In [1]: import numpy as np

In [2]: import numpy.linalg as la

In [3]: np.set_printoptions(precision=2, suppress=True, linewidth=200, sign=" ")

In [4]: W0 = np.load("arr.npy")

In [5]: W0
Out[5]: 
array([[ 25., -18.,  16.,  -8.],
       [ 36., -29.,  32., -16.],
       [ 16., -16.,  26., -13.],
       [ 16., -16.,  26., -13.]])

In [6]: # rows 2 and 3 are equal

In [7]: proj = np.triu(np.array([[0, 4, 4, 1], [0, 4, 2, 5], [0, 0, 1, 1], [4, 0, 0, 2]]), 1) + np.eye(4)

In [8]: M2 = proj @ W0 @ la.inv(proj)

In [9]: round(la.det(M2), 2)
Out[9]: np.float64(-0.0)

In [10]: proj @ W0 - W0 @ proj
Out[10]: 
array([[ 224., -296.,  194.,  -80.],
       [ 112., -256.,   96.,  -14.],
       [  16.,  -80.,   -6.,   25.],
       [   0.,  -64.,  -32.,   38.]])

In [11]: np.round(np.poly(M2), 2) + 0
Out[11]: array([  1.,  -9.,  -1., 105.,   0.])

In [12]: u = np.array([2, 2, 1, 0, 2, 1])

In [13]: v = np.array([-1, 0, 0, -3, 1, 3, 1, 0, 1, 2, -1])

In [14]: M = u[:, None] + v[None, :]

In [15]: M
Out[15]: 
array([[ 1,  2,  2, -1,  3,  5,  3,  2,  3,  4,  1],
       [ 1,  2,  2, -1,  3,  5,  3,  2,  3,  4,  1],
       [ 0,  1,  1, -2,  2,  4,  2,  1,  2,  3,  0],
       [-1,  0,  0, -3,  1,  3,  1,  0,  1,  2, -1],
       [ 1,  2,  2, -1,  3,  5,  3,  2,  3,  4,  1],
       [ 0,  1,  1, -2,  2,  4,  2,  1,  2,  3,  0]])

In [16]: # column 2 repeats column 1

In [17]: np.allclose(M[:-1].T @ la.lstsq(M[:-1].T, M[-1])[0], M[-1])
Out[17]: True

In [18]: la.lstsq(M[:-1].T, M[-1])[2]
Out[18]: np.int32(2)

In [19]: np.unique(M.round(6), axis=0).shape
Out[19]: (3, 11)

In [20]: blk = np.stack([M, 3 * M, M[::-1]])

In [21]: (blk @ M.T).shape
Out[21]: (3, 6, 6)

In [22]: la.norm(blk, axis=(1, 2))
Out[22]: array([ 19.08,  57.24,  19.08])

In [23]: la.matrix_rank(blk)
Out[23]: array([ 2,  2,  2])

In [24]: blk.shape
Out[24]: (3, 6, 11)

In [25]: np.einsum("bij,cij->bc", blk, blk)
Out[25]: 
array([[  364,  1092,   342],
       [ 1092,  3276,  1026],
       [  342,  1026,   364]])

In [26]: blk.sum(axis=0)
Out[26]: 
array([[  4,   9,   9,  -6,  14,  24,  14,   9,  14,  19,   4],
       [  5,  10,  10,  -5,  15,  25,  15,  10,  15,  20,   5],
       [ -1,   4,   4, -11,   9,  19,   9,   4,   9,  14,  -1],
       [ -4,   1,   1, -14,   6,  16,   6,   1,   6,  11,  -4],
       [  5,  10,  10,  -5,  15,  25,  15,  10,  15,  20,   5],
       [  1,   6,   6,  -9,  11,  21,  11,   6,  11,  16,   1]])

In [27]: arr = np.load("run2.npy")

In [28]: arr
Out[28]: 
array([[ 0,  0,  0,  0,  0,  0,  0,  0,  0,  0,  0,  0,  0,  0,  0],
       [ 0, -1,  0,  0,  0,  0,  0,  0,  0,  0,  0,  0,  0,  0,  0],
       [ 0,  0,  0,  0,  0,  0,  0,  0,  0,  0,  0,  0,  0,  0,  0],
       [ 0,  0,  0,  0,  0,  0,  0,  0,  0,  0,  0,  0,  0,  0,  0],
       [ 0,  0,  0,  0, -1,  0,  0,  0,  0,  0,  0,  0,  0,  0,  0],
       [ 0,  0,  0,  0,  0, -1,  0,  0,  0,  0,  0,  0,  0,  0,  0],
       [ 0,  0,  0,  0,  0,  0, -1,  0,  0,  0,  0,  0,  0,  0,  0],
       [ 0,  0,  0,  0,  0,  0,  0, -1,  0,  0,  0,  0,  0,  0,  0],
       [ 0,  0,  0,  0,  0,  0,  0,  0, -2,  0,  0,  0,  0,  0,  0],
       [ 0,  0,  0,  0,  0,  0,  0,  0,  0,  1,  0,  0,  0,  0,  0],
       [ 0,  0,  0,  0,  0,  0,  0,  0,  0,  0, -2,  0,  0,  0,  0],
       [ 0,  0,  0,  0,  0,  0,  0,  0,  0,  0,  0,  1,  0,  0,  0],
       [ 0,  0,  0,  0,  0,  0,  0,  0,  0,  0,  0,  0, -1,  0,  0],
       [ 0,  0,  0,  0,  0,  0,  0,  0,  0,  0,  0,  0,  0,  1,  0],
       [ 0,  0,  0,  0,  0,  0,  0,  0,  0,  0,  0,  0,  0,  0,  1]])

In [29]: [round(float(x), 2) for x in la.svd(arr, compute_uv=False)[:3]]
Out[29]: [2.0, 2.0, 1.0]

In [30]: round(la.norm(arr, 2) / la.norm(arr), 2)
Out[30]: np.float64(0.47)

In [31]: np.round(la.det(arr), 2)
Out[31]: np.float64(0.0)

In [32]: np.flatnonzero(la.matrix_power((arr != 0) + (arr.T != 0) + np.eye(15), 15)[10])
Out[32]: array([ 10])

In [33]: M2 = np.array([[0, -3], [-4, 1]])

In [34]: data = np.kron(np.eye(2, dtype=int), M2)

In [35]: data
Out[35]: 
array([[ 0, -3,  0,  0],
       [-4,  1,  0,  0],
       [ 0,  0,  0, -3],
       [ 0,  0, -4,  1]])

In [36]: th = np.radians(72)

In [37]: Rm = np.eye(11)

In [38]: Rm[0, 0] = Rm[2, 2] = np.cos(th)

In [39]: Rm[0, 2], Rm[2, 0] = -np.sin(th), np.sin(th)

In [40]: Rm
Out[40]: 
array([[ 0.31,  0.  , -0.95,  0.  ,  0.  ,  0.  ,  0.  ,  0.  ,  0.  ,  0.  ,  0.  ],
       [ 0.  ,  1.  ,  0.  ,  0.  ,  0.  ,  0.  ,  0.  ,  0.  ,  0.  ,  0.  ,  0.  ],
       [ 0.95,  0.  ,  0.31,  0.  ,  0.  ,  0.  ,  0.  ,  0.  ,  0.  ,  0.  ,  0.  ],
       [ 0.  ,  0.  ,  0.  ,  1.  ,  0.  ,  0.  ,  0.  ,  0.  ,  0.  ,  0.  ,  0.  ],
       [ 0.  ,  0.  ,  0.  ,  0.  ,  1.  ,  0.  ,  0.  ,  0.  ,  0.  ,  0.  ,  0.  ],
       [ 0.  ,  0.  ,  0.  ,  0.  ,  0.  ,  1.  ,  0.  ,  0.  ,  0.  ,  0.  ,  0.  ],
       [ 0.  ,  0.  ,  0.  ,  0.  ,  0.  ,  0.  ,  1.  ,  0.  ,  0.  ,  0.  ,  0.  ],
       [ 0.  ,  0.  ,  0.  ,  0.  ,  0.  ,  0.  ,  0.  ,  1.  ,  0.  ,  0.  ,  0.  ],
       [ 0.  ,  0.  ,  0.  ,  0.  ,  0.  ,  0.  ,  0.  ,  0.  ,  1.  ,  0.  ,  0.  ],
       [ 0.  ,  0.  ,  0.  ,  0.  ,  0.  ,  0.  ,  0.  ,  0.  ,  0.  ,  1.  ,  0.  ],
       [ 0.  ,  0.  ,  0.  ,  0.  ,  0.  ,  0.  ,  0.  ,  0.  ,  0.  ,  0.  ,  1.  ]])

In [41]: M2 = M @ Rm.T

In [42]: M2
Out[42]: 
array([[-1.59,  2.  ,  1.57, -1.  ,  3.  ,  5.  ,  3.  ,  2.  ,  3.  ,  4.  ,  1.  ],
       [-1.59,  2.  ,  1.57, -1.  ,  3.  ,  5.  ,  3.  ,  2.  ,  3.  ,  4.  ,  1.  ],
       [-0.95,  1.  ,  0.31, -2.  ,  2.  ,  4.  ,  2.  ,  1.  ,  2.  ,  3.  ,  0.  ],
       [-0.31,  0.  , -0.95, -3.  ,  1.  ,  3.  ,  1.  ,  0.  ,  1.  ,  2.  , -1.  ],
       [-1.59,  2.  ,  1.57, -1.  ,  3.  ,  5.  ,  3.  ,  2.  ,  3.  ,  4.  ,  1.  ],
       [-0.95,  1.  ,  0.31, -2.  ,  2.  ,  4.  ,  2.  ,  1.  ,  2.  ,  3.  ,  0.  ]])

In [43]: np.round(la.svd(M, compute_uv=False), 2) + 0, np.round(la.svd(M2, compute_uv=False), 2) + 0
Out[43]: 
(array([ 18.64,   4.07,   0.  ,   0.  ,   0.  ,   0.  ]),
 array([ 18.64,   4.07,   0.  ,   0.  ,   0.  ,   0.  ]))

In [44]: np.allclose(M @ M.T, M2 @ M2.T)
Out[44]: True
